% ipython --no-banner

In [1]: import numpy as np

In [2]: from numpy import linalg as LA

In [3]: np.set_printoptions(precision=4, suppress=True, linewidth=140)

In [4]: data = np.load("x.npy")

In [5]: data
Out[5]: 
array([[-2,  2,  0, -6,  6, -6, -4],
       [-3,  3,  0, -9,  9, -9, -6],
       [ 0,  0,  0,  0,  0,  0,  0],
       [-1,  1,  0, -3,  3, -3, -2],
       [-1,  1,  0, -3,  3, -3, -2],
       [-1,  1,  0, -3,  3, -3, -2],
       [-1,  1,  0, -3,  3, -3, -2]])

In [6]: [round(float(x), 4) for x in LA.svd(data, compute_uv=False)[:3]]
Out[6]: [23.6854, 0.0, 0.0]

In [7]: LA.matrix_rank(data, rtol=0.1)
Out[7]: np.int64(1)

In [8]: round(float(LA.norm(data, 2) / LA.norm(data)), 4)
Out[8]: 1.0

In [9]: np.argsort(-LA.norm(data, axis=0).round(6), kind="stable")[:3]
Out[9]: array([3, 4, 5])

In [10]: vec = np.array([1, 5, 5, 1, 4, 2, 0])

In [11]: h = np.maximum(data @ vec, 0)

In [12]: np.maximum(data @ (3 * vec), 0)
Out[12]: array([42, 63,  0, 21, 21, 21, 21])

In [13]: np.flatnonzero(h > 1e-9)
Out[13]: array([0, 1, 3, 4, 5, 6])

In [14]: h
Out[14]: array([14, 21,  0,  7,  7,  7,  7])

In [15]: data * (h > 1e-9)[:, None]
Out[15]: 
array([[-2,  2,  0, -6,  6, -6, -4],
       [-3,  3,  0, -9,  9, -9, -6],
       [ 0,  0,  0,  0,  0,  0,  0],
       [-1,  1,  0, -3,  3, -3, -2],
       [-1,  1,  0, -3,  3, -3, -2],
       [-1,  1,  0, -3,  3, -3, -2],
       [-1,  1,  0, -3,  3, -3, -2]])

In [16]: np.tanh(data @ vec)
Out[16]: array([1., 1., 0., 1., 1., 1., 1.])

In [17]: data @ LA.pinv(data) @ data
Out[17]: 
array([[-2.,  2.,  0., -6.,  6., -6., -4.],
       [-3.,  3.,  0., -9.,  9., -9., -6.],
       [ 0.,  0.,  0.,  0.,  0.,  0.,  0.],
       [-1.,  1.,  0., -3.,  3., -3., -2.],
       [-1.,  1.,  0., -3.,  3., -3., -2.],
       [-1.,  1.,  0., -3.,  3., -3., -2.],
       [-1.,  1.,  0., -3.,  3., -3., -2.]])
